% python3 -q
>>> import numpy as np
>>> np.set_printoptions(precision=2, suppress=True, linewidth=120)
>>> data = np.loadtxt("layer13.csv", delimiter=",")
>>> data
array([[-0.5 , -0.3 ,  0.3 ],
       [ 0.3 , -0.9 ,  0.1 ],
       [-0.2 , -0.4 ,  0.1 ],
       [-0.15, -0.35,  0.21]])
>>> q, R = np.linalg.qr(data)
>>> np.abs(np.diag(R))
array([0.63, 1.09, 0.1 ])
>>> R
array([[ 0.63,  0.02, -0.27],
       [ 0.  ,  1.09, -0.27],
       [ 0.  ,  0.  ,  0.1 ]])
>>> q.shape, R.shape
((4, 3), (3, 3))
>>> np.round(abs(R[0, 0]), 2), round(np.linalg.norm(data[:, 0]), 2)
(np.float64(0.63), np.float64(0.63))
>>> M = np.array([[0, 2, 0, 2], [0, 1, 0, 1], [0, 2, 0, 2], [0, 1, 0, 1]])
>>> np.allclose(M[:-1].T @ np.linalg.lstsq(M[:-1].T, M[-1])[0], M[-1])
True
>>> round(np.trace(np.linalg.pinv(M) @ M), 2)
np.float64(1.0)
>>> np.abs(np.diag(np.linalg.qr(M)[1])) > 1e-9
array([False,  True, False, False])
>>> A2 = M / np.sqrt((M ** 2).mean(axis=1, keepdims=True))
>>> A2[1]
array([0.  , 1.41, 0.  , 1.41])
>>> hat = np.triu(np.array([[0, 3, 3, -7], [-5, -4, -1, -7], [2, 0, -4, -5], [-9, -4, -7, 2]]), 1) + np.eye(4)
>>> A2 = hat @ M @ np.linalg.inv(hat)
>>> A2
array([[   0.,    4.,    4.,   52.],
       [   0.,   -8.,   -8., -104.],
       [   0.,   -3.,   -3.,  -39.],
       [   0.,    1.,    1.,   13.]])
>>> arr = np.array([[0.0, -9.0], [0.0, 1.0]])
>>> arr
array([[ 0., -9.],
       [ 0.,  1.]])
>>> # rows and columns are dependent
>>> np.linalg.cond(arr) > 100
np.True_
>>> np.argsort(-np.linalg.norm(arr, axis=0).round(6), kind="stable")[:3]
array([1, 0])
>>> np.linalg.matrix_rank(arr, rtol=0.1)
np.int64(1)
>>> round(float(np.linalg.norm(arr, 2) / np.linalg.norm(arr)), 2)
1.0
>>> round(np.trace(np.linalg.pinv(arr) @ arr), 2)
np.float64(1.0)
>>> np.linalg.lstsq(arr[:-1].T, arr[-1])[2]
np.int32(1)
>>> r = np.linalg.matrix_rank(arr)
>>> r
np.int64(1)
>>> ns = np.linalg.svd(arr)[2][r:].T
>>> [int(np.linalg.matrix_rank(arr[:, :j + 1])) for j in range(2)]
[0, 1]
>>> np.allclose(arr @ ns, 0)
True
>>> ns[:, 0] / ns[np.abs(ns[:, 0]).round(6).argmax(), 0]
array([1., 0.])
>>> [int(np.linalg.matrix_rank(arr[:i])) for i in range(1, len(arr) + 1)]
[1, 1]
>>> ns @ ns.T
array([[1., 0.],
       [0., 0.]])
>>> np.linalg.matrix_rank(arr.T @ arr), np.linalg.matrix_rank(arr @ arr.T)
(np.int64(1), np.int64(1))
>>> np.linalg.svd(arr, compute_uv=False)
array([9.06, 0.  ])
>>> arr @ arr.T
array([[81., -9.],
       [-9.,  1.]])
>>> arr.T @ arr
array([[ 0.,  0.],
       [ 0., 82.]])
>>> U, sigma, vt = np.linalg.svd(arr)
>>> V = vt[:(sigma > 1e-8).sum()]
>>> rng = np.random.default_rng(8537)
>>> x0 = arr[1] + 5 * arr[0] + rng.integers(2) * np.eye(2)[1]
>>> x0
array([  0., -44.])
>>> np.allclose(V.T @ V @ x0, x0)
True
>>> round(float(np.linalg.norm(x0 - V.T @ V @ x0)), 2)
0.0
>>> V.T @ V
array([[0., 0.],
       [0., 1.]])
>>> np.linalg.matrix_rank(np.vstack([arr, x0]))
np.int64(1)
>>> q, _ = np.linalg.qr(np.array([[-0.5, 0.9, 1.7], [1.0, -0.5, -0.8], [-0.8, 0.6, 0.1]]))
>>> V, _ = np.linalg.qr(np.array([[-0.5, -0.1, -0.9, -0.4],
...     [0.7, -0.3, -0.8, -0.1],
...     [-0.7, -0.9, -1.7, 0.4],
...     [1.3, 1.5, 1.7, -0.3]]))
>>> sigma = 3 * 0.9 ** np.arange(3)
>>> J = q[:, :3] * sigma @ V[:3]
>>> J
array([[-0.42,  1.85,  1.82, -0.74],
       [-1.65,  1.23, -1.88, -0.22],
       [-0.29, -1.12,  0.49, -2.32]])
>>> np.unravel_index(np.abs(J).argmax(), J.shape)
(np.int64(2), np.int64(3))
>>> J.shape
(3, 4)
>>> round(float(np.abs(J).max()), 2)
2.32
>>> J.mean(axis=0)
array([-0.79,  0.65,  0.14, -1.09])
>>> U, sigma, vt = np.linalg.svd(J, full_matrices=False)
>>> sigma
array([3.  , 2.7 , 2.43])
>>> (sigma > 1e-8).sum()
np.int64(3)
>>> np.round(U.T @ J @ vt.T, 2) + 0
array([[3.  , 0.  , 0.  ],
       [0.  , 2.7 , 0.  ],
       [0.  , 0.  , 2.43]])
>>> np.round(vt @ vt.T, 2) + 0
array([[1., 0., 0.],
       [0., 1., 0.],
       [0., 0., 1.]])
>>> np.allclose(U * sigma @ vt, J)
True
>>> A2 = J / np.linalg.norm(J, axis=1, keepdims=True)
>>> cov = A2 @ A2.T
>>> np.argwhere(np.triu(np.abs(cov) > 0.95, 1))
array([], shape=(0, 2), dtype=int64)
>>> (np.abs(cov) > 0.9).astype(int)
array([[1, 0, 0],
       [0, 1, 0],
       [0, 0, 1]])
>>> A2 = J / np.sqrt((J ** 2).mean(axis=1, keepdims=True))
>>> np.linalg.matrix_rank(J - J.mean(axis=1, keepdims=True))
np.int64(3)
>>> A2 = np.array([[1, 3, -2], [5, 2, -5]])
>>> cent = np.kron(A2, J)
>>> np.linalg.matrix_rank(cent)
np.int64(6)
>>> W0 = np.tanh(np.array([[0.9],
...     [2.5],
...     [-1.3],
...     [-0.9],
...     [-1.5],
...     [2.6],
...     [0.1],
...     [-1.1],
...     [1.8],
...     [-0.7],
...     [0.9],
...     [1.5],
...     [1.0]]) @ np.array([[1.0, 0.5, -1.6]]))
>>> W0
array([[ 0.72,  0.42, -0.89],
       [ 0.99,  0.85, -1.  ],
       [-0.86, -0.57,  0.97],
       [-0.72, -0.42,  0.89],
       [-0.91, -0.64,  0.98],
       [ 0.99,  0.86, -1.  ],
       [ 0.1 ,  0.05, -0.16],
       [-0.8 , -0.5 ,  0.94],
       [ 0.95,  0.72, -0.99],
       [-0.6 , -0.34,  0.81],
       [ 0.72,  0.42, -0.89],
       [ 0.91,  0.64, -0.98],
       [ 0.76,  0.46, -0.92]])
>>> x0 = np.array([2, 2])
>>> a = np.maximum(arr @ x0, 0)
>>> a
array([0., 2.])
>>> np.maximum(arr @ x0, 0) - np.maximum(-arr @ x0, 0)
array([-18.,   2.])
>>> arr.T @ a
array([0., 2.])
>>> labels = rng.permutation(3)
>>> A2 = W0[:, labels] * rng.choice([-1, 1], 3)
>>> A2
array([[ 0.42,  0.72, -0.89],
       [ 0.85,  0.99, -1.  ],
       [-0.57, -0.86,  0.97],
       [-0.42, -0.72,  0.89],
       [-0.64, -0.91,  0.98],
       [ 0.86,  0.99, -1.  ],
       [ 0.05,  0.1 , -0.16],
       [-0.5 , -0.8 ,  0.94],
       [ 0.72,  0.95, -0.99],
       [-0.34, -0.6 ,  0.81],
       [ 0.42,  0.72, -0.89],
       [ 0.64,  0.91, -0.98],
       [ 0.46,  0.76, -0.92]])
>>> U, _, vt = np.linalg.svd(W0.T @ A2)
>>> np.round(np.linalg.lstsq(W0, A2)[0], 2) + 0
array([[0., 1., 0.],
       [1., 0., 0.],
       [0., 0., 1.]])
>>> labels
array([1, 0, 2])
>>> np.round(U @ vt, 2) + 0
array([[0., 1., 0.],
       [1., 0., 0.],
       [0., 0., 1.]])
>>> cent = A2[[10, 5]].astype(float)
>>> for _ in range(7):
...     labels = np.linalg.norm(A2[:, None] - cent, axis=-1).argmin(axis=1)
...     cent = np.array([A2[labels == j].mean(axis=0) for j in range(2)])
... 
>>> labels
array([1, 1, 0, 0, 0, 1, 1, 0, 1, 0, 1, 1, 1])
>>> cent
array([[-0.49, -0.78,  0.92],
       [ 0.55,  0.77, -0.86]])
>>> D = np.linalg.norm(W0[:, None] - W0[None], axis=-1)
>>> np.unravel_index(D.round(6).argmax(), D.shape)
(np.int64(4), np.int64(5))
>>> D[4]
array([2.7 , 3.12, 0.08, 0.3 , 0.  , 3.12, 1.67, 0.18, 3.03, 0.46, 2.7 , 2.96, 2.76])
>>> np.linalg.matrix_rank(D ** 2)
np.int64(5)
>>> np.linalg.norm(W0, axis=1)
array([1.22, 1.64, 1.42, 1.22, 1.48, 1.65, 0.19, 1.33, 1.55, 1.06, 1.22, 1.48, 1.28])
>>> np.flatnonzero(D[4] < D.mean() / 2)
array([2, 3, 4, 7, 9])
>>> D[:5, :5]
array([[0.  , 0.52, 2.64, 2.44, 2.7 ],
       [0.52, 0.  , 3.05, 2.85, 3.12],
       [2.64, 3.05, 0.  , 0.22, 0.08],
       [2.44, 2.85, 0.22, 0.  , 0.3 ],
       [2.7 , 3.12, 0.08, 0.3 , 0.  ]])
>>> (D + 1e9 * np.eye(13)).round(6).argmin(axis=1)
array([10,  5,  4,  7,  2,  1,  0,  2, 11,  3,  0,  8,  0])
>>> x0 = np.array([1, 0, 1])
>>> y = W0 @ x0
>>> np.round(np.linalg.lstsq(W0, y)[0], 2) + 0
array([1., 0., 1.])
>>> y
array([-0.18, -0.01,  0.11,  0.18,  0.08, -0.01, -0.06,  0.14, -0.05,  0.2 , -0.18, -0.08, -0.16])
>>> y = y + 0.3 * rng.normal(size=13)
>>> y.round(2) + 0
array([-0.26, -0.07,  0.21,  0.36,  0.43,  0.04, -0.37, -0.28,  0.16,  0.  , -0.07,  0.34,  0.  ])
>>> b, *_ = np.linalg.lstsq(W0, y)
>>> b.round()
array([ 3., -1.,  2.])
>>> round(float(np.linalg.norm(y - W0 @ b)), 2)
0.83
>>> np.round(W0.T @ (y - W0 @ b), 2) + 0
array([0., 0., 0.])
